% python3 -q
>>> import numpy as np
>>> import numpy.linalg as la
>>> np.set_printoptions(suppress=True, linewidth=200)
>>> A = np.array([[2, 2, 2, -1], [-1, 0, 1, 0], [-1, 0, 0, -2]])
>>> theta = np.radians(30)
>>> r_ = np.eye(4)
>>> r_[0, 0] = r_[3, 3] = np.cos(theta)
>>> r_[0, 3], r_[3, 0] = -np.sin(theta), np.sin(theta)
>>> print(r_.round(2))
[[ 0.87  0.    0.   -0.5 ]
 [ 0.    1.    0.    0.  ]
 [ 0.    0.    1.    0.  ]
 [ 0.5   0.    0.    0.87]]
>>> other = A @ r_.T
>>> print(other.round(2))
[[ 2.23  2.    2.    0.13]
 [-0.87  0.    1.   -0.5 ]
 [ 0.13  0.    0.   -2.23]]
>>> print(np.allclose(la.norm(A, axis=1), la.norm(other, axis=1)))
True
>>> print(np.allclose(A @ A.T, other @ other.T))
True
>>> print(np.round(la.svd(A, compute_uv=False), 2), np.round(la.svd(other, compute_uv=False), 2))
[3.61 2.3  1.3 ] [3.61 2.3  1.3 ]
>>> blk = np.stack([A, 3 * A, A[::-1]])
>>> print(la.matrix_rank(blk.reshape(3, -1)))
2
>>> Uu, sig, Vh = la.svd(A, full_matrices=False)
>>> print(np.round(np.abs(Vh[0]), 2))
[0.55 0.55 0.55 0.28]
>>> print((sig > 1e-8).sum())
3
>>> print(np.allclose(Uu * sig @ Vh, A))
True
>>> print(np.round(sig / sig[0], 2))
[1.   0.64 0.36]
>>> print(sig.round(2))
[3.61 2.3  1.3 ]
>>> print(Uu.shape, sig.shape, Vh.shape)
(3, 3) (3,) (3, 4)
>>> print(np.round(Uu.T @ A @ Vh.T, 2) + 0)
[[3.61 0.   0.  ]
 [0.   2.3  0.  ]
 [0.   0.   1.3 ]]
>>> print(np.round(Uu.T @ Uu, 2) + 0)
[[1. 0. 0.]
 [0. 1. 0.]
 [0. 0. 1.]]
>>> print(np.round(Vh @ Vh.T, 2) + 0)
[[1. 0. 0.]
 [0. 1. 0.]
 [0. 0. 1.]]
